$ ipython --no-banner

In [1]: import numpy as np

In [2]: import numpy.linalg as la

In [3]: np.set_printoptions(precision=1, suppress=True, linewidth=160)

In [4]: tidy = lambda a: np.round(a, 1) + 0

In [5]: data = np.array([[0.0, 1.0, 1.0], [1.0, 0.0, 1.0], [1.0, 1.0, 0.0]])

In [6]: vals, vecs = la.eigh(data)

In [7]: tidy(la.eigvalsh(data @ data))
Out[7]: array([1., 1., 4.])

In [8]: tidy(la.eigvalsh(data + 5 * np.eye(3)))
Out[8]: array([4., 4., 7.])

In [9]: np.unique(vals.round(6) + 0, return_counts=True)[1]
Out[9]: array([2, 1])

In [10]: tidy(vals)
Out[10]: array([-1., -1.,  2.])

In [11]: tidy(la.svd(data, compute_uv=False))
Out[11]: array([2., 1., 1.])

In [12]: tidy(np.abs(vecs[:, -1]))
Out[12]: array([0.6, 0.6, 0.6])

In [13]: Y = la.inv(data)

In [14]: tidy(la.slogdet(data)[0])
Out[14]: np.float64(1.0)

In [15]: tidy(la.det(data) * Y)
Out[15]: 
array([[-1.,  1.,  1.],
       [ 1., -1.,  1.],
       [ 1.,  1., -1.]])

In [16]: u = np.array([2, 2, 2, 3, 3, 0, 3, 0, 0])

In [17]: r1 = np.array([0, 0, -1, -2, 1, 0, -2, 0])

In [18]: feats = np.outer(u, r1)

In [19]: feats
Out[19]: 
array([[ 0,  0, -2, -4,  2,  0, -4,  0],
       [ 0,  0, -2, -4,  2,  0, -4,  0],
       [ 0,  0, -2, -4,  2,  0, -4,  0],
       [ 0,  0, -3, -6,  3,  0, -6,  0],
       [ 0,  0, -3, -6,  3,  0, -6,  0],
       [ 0,  0,  0,  0,  0,  0,  0,  0],
       [ 0,  0, -3, -6,  3,  0, -6,  0],
       [ 0,  0,  0,  0,  0,  0,  0,  0],
       [ 0,  0,  0,  0,  0,  0,  0,  0]])

In [20]: la.matrix_rank(feats, rtol=0.1)
Out[20]: np.int64(1)

In [21]: [round(float(x), 1) for x in la.svd(feats, compute_uv=False)[:3]]
Out[21]: [19.7, 0.0, 0.0]

In [22]: la.cond(feats) > 100
Out[22]: np.True_

In [23]: rank = la.matrix_rank(feats)

In [24]: rank
Out[24]: np.int64(1)

In [25]: N = la.svd(feats)[2][rank:].T

In [26]: tidy(N @ N.T)
Out[26]: 
array([[ 1. ,  0. ,  0. ,  0. ,  0. ,  0. ,  0. ,  0. ],
       [ 0. ,  1. ,  0. ,  0. ,  0. ,  0. ,  0. ,  0. ],
       [ 0. ,  0. ,  0.9, -0.2,  0.1,  0. , -0.2,  0. ],
       [ 0. ,  0. , -0.2,  0.6,  0.2,  0. , -0.4,  0. ],
       [ 0. ,  0. ,  0.1,  0.2,  0.9,  0. ,  0.2,  0. ],
       [ 0. ,  0. ,  0. ,  0. ,  0. ,  1. ,  0. ,  0. ],
       [ 0. ,  0. , -0.2, -0.4,  0.2,  0. ,  0.6,  0. ],
       [ 0. ,  0. ,  0. ,  0. ,  0. ,  0. ,  0. ,  1. ]])

In [27]: N.shape
Out[27]: (8, 7)

In [28]: [int(la.matrix_rank(feats[:i])) for i in range(1, len(feats) + 1)]
Out[28]: [1, 1, 1, 1, 1, 1, 1, 1, 1]

In [29]: [int(la.matrix_rank(feats[:, :j + 1])) for j in range(8)]
Out[29]: [0, 0, 1, 1, 1, 1, 1, 1]

In [30]: J = np.loadtxt("layer0.csv", delimiter=",")

In [31]: J
Out[31]: 
array([[ 0.,  1.,  0., -3.,  0.,  1.,  3.],
       [-1.,  2.,  0., -1.,  0.,  2.,  2.],
       [ 0.,  0.,  3.,  0.,  0.,  0.,  0.],
       [ 2.,  1.,  0.,  3.,  0.,  2.,  3.],
       [ 0.,  0.,  2.,  0., -2.,  0.,  0.],
       [ 3., -2.,  0., -2.,  0.,  3.,  3.],
       [-1.,  2.,  0.,  3.,  0., -3.,  1.]])

In [32]: J.sum(axis=0)
Out[32]: array([ 3.,  4.,  5.,  0., -2.,  5., 12.])

In [33]: tidy(J.mean(axis=0))
Out[33]: array([ 0.4,  0.6,  0.7,  0. , -0.3,  0.7,  1.7])

In [34]: J.shape
Out[34]: (7, 7)

In [35]: J @ J
Out[35]: 
array([[ -7.,   3.,   0.,  -3.,   0., -10.,  -1.],
       [  0.,   2.,   0.,   0.,   0.,   1.,   6.],
       [  0.,   0.,   9.,   0.,   0.,   0.,   0.],
       [  8.,   9.,   0.,   7.,   0.,   7.,  26.],
       [  0.,   0.,   2.,   0.,   4.,   0.,   0.],
       [  4.,  -3.,   0., -10.,   0.,  -5.,  11.],
       [ -6.,  14.,   0.,  19.,   0.,  -3.,   2.]])

In [36]: (la.matrix_power((J != 0) + (J.T != 0) + np.eye(7), 7) > 0).astype(int)
Out[36]: 
array([[1, 1, 0, 1, 0, 1, 1],
       [1, 1, 0, 1, 0, 1, 1],
       [0, 0, 1, 0, 1, 0, 0],
       [1, 1, 0, 1, 0, 1, 1],
       [0, 0, 1, 0, 1, 0, 0],
       [1, 1, 0, 1, 0, 1, 1],
       [1, 1, 0, 1, 0, 1, 1]])

In [37]: tidy(np.sort(la.eigvals(J).real))
Out[37]: array([-2. ,  0.3,  0.3,  1.5,  1.5,  3. ,  5.4])

In [38]: tidy(la.det(J))
Out[38]: np.float64(-690.0)

In [39]: Y = np.array([[-0.1, 1.1, -0.2],
    ...:     [-0.2, 0.5, -1.4],
    ...:     [0.1, 0.4, -0.8],
    ...:     [-0.3, 0.8, -0.6],
    ...:     [-0.5, -1.2, -0.5],
    ...:     [0.7, 1.3, -1.4],
    ...:     [-0.7, -0.7, -0.5]])

In [40]: W2 = np.array([[0.2, 0.5, -0.9, 0.9, -0.3, -0.3, 0.9, -0.8],
    ...:     [-0.5, 0.0, -1.4, 0.3, -0.8, -0.8, -0.4, 0.7],
    ...:     [0.4, 0.0, 1.8, 0.3, -2.2, -0.7, -0.3, 0.2]])

In [41]: K = Y @ W2

In [42]: tidy(K)
Out[42]: 
array([[-0.6,  0. , -1.8,  0.2, -0.4, -0.7, -0.5,  0.8],
       [-0.8, -0.1, -3. , -0.4,  2.7,  0.6,  0. ,  0.2],
       [-0.5,  0. , -2.1,  0. ,  1.4,  0.2,  0.2,  0. ],
       [-0.7, -0.2, -1.9, -0.2,  0.8, -0.1, -0.4,  0.7],
       [ 0.3, -0.2,  1.2, -1. ,  2.2,  1.5,  0.2, -0.5],
       [-1.1,  0.4, -5. ,  0.6,  1.8, -0.3,  0.5,  0.1],
       [ 0. , -0.4,  0.7, -1. ,  1.9,  1.1, -0.2,  0. ]])

In [43]: rank = la.matrix_rank(K)

In [44]: rank
Out[44]: np.int64(3)

In [45]: N = la.svd(K)[2][rank:].T

In [46]: N.shape
Out[46]: (8, 5)

In [47]: tidy(N @ N.T)
Out[47]: 
array([[ 0.9, -0.1, -0.2, -0.1,  0. ,  0. , -0.1,  0.2],
       [-0.1,  0.9,  0.1, -0.1,  0. ,  0. , -0.1,  0.1],
       [-0.2,  0.1,  0.1,  0.1,  0.1, -0.1,  0.1,  0.1],
       [-0.1, -0.1,  0.1,  0.7,  0.2,  0.1, -0.2,  0.2],
       [ 0. ,  0. ,  0.1,  0.2,  0.3, -0.3, -0.1,  0.1],
       [ 0. ,  0. , -0.1,  0.1, -0.3,  0.8,  0. ,  0.1],
       [-0.1, -0.1,  0.1, -0.2, -0.1,  0. ,  0.7,  0.4],
       [ 0.2,  0.1,  0.1,  0.2,  0.1,  0.1,  0.4,  0.6]])

In [48]: [int(la.matrix_rank(K[:, :j + 1])) for j in range(8)]
Out[48]: [1, 2, 3, 3, 3, 3, 3, 3]

In [49]: [int(la.matrix_rank(K[:i])) for i in range(1, len(K) + 1)]
Out[49]: [1, 2, 3, 3, 3, 3, 3]

In [50]: np.allclose(K @ N, 0)
Out[50]: True

In [51]: E = np.array([[-3, -3, -3, -3, -3, -3, -3, -3],
    ...:     [-3, -6, -6, -6, -6, -6, -6, -6],
    ...:     [-3, -6, -9, -9, -9, -9, -9, -9],
    ...:     [-3, -6, -9, -12, -12, -12, -12, -12],
    ...:     [-3, -6, -9, -12, -15, -15, -15, -15],
    ...:     [-3, -6, -9, -12, -15, -18, -18, -18],
    ...:     [-3, -6, -9, -12, -15, -18, -21, -21],
    ...:     [-3, -6, -9, -12, -15, -18, -21, -24]])

In [52]: q, vecs = la.qr(E[:, :5])[0], la.qr(E[:, 5:])[0]

In [53]: sv = la.svd(q.T @ vecs, compute_uv=False)

In [54]: tidy(sv)
Out[54]: array([1. , 0.4, 0. ])

In [55]: tidy(np.degrees(np.arccos(sv.clip(0, 1))))
Out[55]: array([ 3.3, 66. , 90. ])

In [56]: (sv > 0.9).sum()
Out[56]: np.int64(1)

In [57]: tidy(la.eigvalsh(E).min())
Out[57]: np.float64(-88.1)

In [58]: [round(float(la.det(E[:i, :i])), 2) + 0 for i in range(1, 9)]
Out[58]: [-3.0, 9.0, -27.0, 81.0, -243.0, 729.0, -2187.0, 6561.0]

In [59]: np.all(la.eigvalsh(E) > 0)
Out[59]: np.False_

In [60]: W2 = np.array([[0, 2, 1, -2, 0],
    ...:     [1, 2, -2, 2, -2],
    ...:     [2, 2, 0, 0, -1],
    ...:     [-2, 0, 1, 2, -1],
    ...:     [1, -2, 0, 0, 2]])

In [61]: rng = np.random.default_rng(83804)

In [62]: arr = (rng.random((18, 5)) < 0.25) @ W2

In [63]: arr
Out[63]: 
array([[ 1,  0,  1, -2,  2],
       [ 0,  2,  1, -2,  0],
       [ 0,  0,  0,  0,  0],
       [ 2,  0, -2,  2,  0],
       [-1, -2,  1,  2,  1],
       [ 1,  2,  2,  0,  0],
       [-1, -2,  1,  2,  1],
       [ 0,  0,  0,  0,  0],
       [ 2,  2,  0,  0, -1],
       [ 1,  0,  1, -2,  2],
       [ 2,  2,  0,  0, -1],
       [ 1, -2,  0,  0,  2],
       [-2,  0,  1,  2, -1],
       [ 0,  0,  0,  0,  0],
       [ 3,  6, -1,  0, -3],
       [ 0,  0,  0,  0,  0],
       [-2,  0,  1,  2, -1],
       [ 2,  0, -2,  2,  0]])

In [64]: Ac = (arr - arr.mean(axis=0)) / arr.std(axis=0)

In [65]: np.argwhere(np.abs(Ac) > 2)
Out[65]: 
array([[ 3,  2],
       [14,  1],
       [14,  4],
       [17,  2]])

In [66]: b = la.lstsq(np.delete(Ac, 0, axis=1), Ac[:, 0])[0]

In [67]: np.abs(b).argmax()
Out[67]: np.int64(0)

In [68]: W0 = np.load("m.npy")

In [69]: W0
Out[69]: 
array([[-1.1, -1. ,  0.5, -1.9, -1.4,  1.7, -0.8,  1.3],
       [-1.2, -0.6, -0.9, -0.6,  0.7,  0.2,  1.2,  1. ],
       [-1.2, -1. ,  0.4, -1.9, -1.4,  1.6, -0.8,  1.2]])

In [70]: vec = np.array([1, -1, 1])

In [71]: y = data @ vec

In [72]: b, lr = np.zeros(3), 1 / la.norm(data, 2) ** 2

In [73]: for i in range(150):
    ...:     b -= lr * data.T @ (data @ b - y)
    ...:     if i % 50 == 0: print(i, round(la.norm(data @ b - y), 1))
    ...: 
0 1.2
50 0.0
100 0.0

In [74]: tidy(b)
Out[74]: array([ 1., -1.,  1.])

In [75]: u = np.array([2, 3, 3, -3, -3, -2, -3, 1, -1]) + 0.5

In [76]: M = np.eye(9) - 2 * np.outer(u, u) / (u @ u)

In [77]: tidy(M)
Out[77]: 
array([[ 0.8, -0.3, -0.3,  0.2,  0.2,  0.1,  0.2, -0.1,  0. ],
       [-0.3,  0.5, -0.5,  0.3,  0.3,  0.2,  0.3, -0.2,  0.1],
       [-0.3, -0.5,  0.5,  0.3,  0.3,  0.2,  0.3, -0.2,  0.1],
       [ 0.2,  0.3,  0.3,  0.8, -0.2, -0.1, -0.2,  0.1,  0. ],
       [ 0.2,  0.3,  0.3, -0.2,  0.8, -0.1, -0.2,  0.1,  0. ],
       [ 0.1,  0.2,  0.2, -0.1, -0.1,  0.9, -0.1,  0.1,  0. ],
       [ 0.2,  0.3,  0.3, -0.2, -0.2, -0.1,  0.8,  0.1,  0. ],
       [-0.1, -0.2, -0.2,  0.1,  0.1,  0.1,  0.1,  0.9,  0. ],
       [ 0. ,  0.1,  0.1,  0. ,  0. ,  0. ,  0. ,  0. ,  1. ]])

In [78]: np.trace(M)
Out[78]: np.float64(7.0)

In [79]: tidy(la.matrix_power(M, 2))
Out[79]: 
array([[1., 0., 0., 0., 0., 0., 0., 0., 0.],
       [0., 1., 0., 0., 0., 0., 0., 0., 0.],
       [0., 0., 1., 0., 0., 0., 0., 0., 0.],
       [0., 0., 0., 1., 0., 0., 0., 0., 0.],
       [0., 0., 0., 0., 1., 0., 0., 0., 0.],
       [0., 0., 0., 0., 0., 1., 0., 0., 0.],
       [0., 0., 0., 0., 0., 0., 1., 0., 0.],
       [0., 0., 0., 0., 0., 0., 0., 1., 0.],
       [0., 0., 0., 0., 0., 0., 0., 0., 1.]])

In [80]: tidy((M + M.T) / 2)
Out[80]: 
array([[ 0.8, -0.3, -0.3,  0.2,  0.2,  0.1,  0.2, -0.1,  0. ],
       [-0.3,  0.5, -0.5,  0.3,  0.3,  0.2,  0.3, -0.2,  0.1],
       [-0.3, -0.5,  0.5,  0.3,  0.3,  0.2,  0.3, -0.2,  0.1],
       [ 0.2,  0.3,  0.3,  0.8, -0.2, -0.1, -0.2,  0.1,  0. ],
       [ 0.2,  0.3,  0.3, -0.2,  0.8, -0.1, -0.2,  0.1,  0. ],
       [ 0.1,  0.2,  0.2, -0.1, -0.1,  0.9, -0.1,  0.1,  0. ],
       [ 0.2,  0.3,  0.3, -0.2, -0.2, -0.1,  0.8,  0.1,  0. ],
       [-0.1, -0.2, -0.2,  0.1,  0.1,  0.1,  0.1,  0.9,  0. ],
       [ 0. ,  0.1,  0.1,  0. ,  0. ,  0. ,  0. ,  0. ,  1. ]])

In [81]: tidy(np.sort(np.abs(la.eigvals(M))))
Out[81]: array([1., 1., 1., 1., 1., 1., 1., 1., 1.])

In [82]: la.determinant(M)
Traceback (most recent call last):
  Cell In[82], line 1
    la.determinant(M)
AttributeError: module 'numpy.linalg' has no attribute 'determinant'
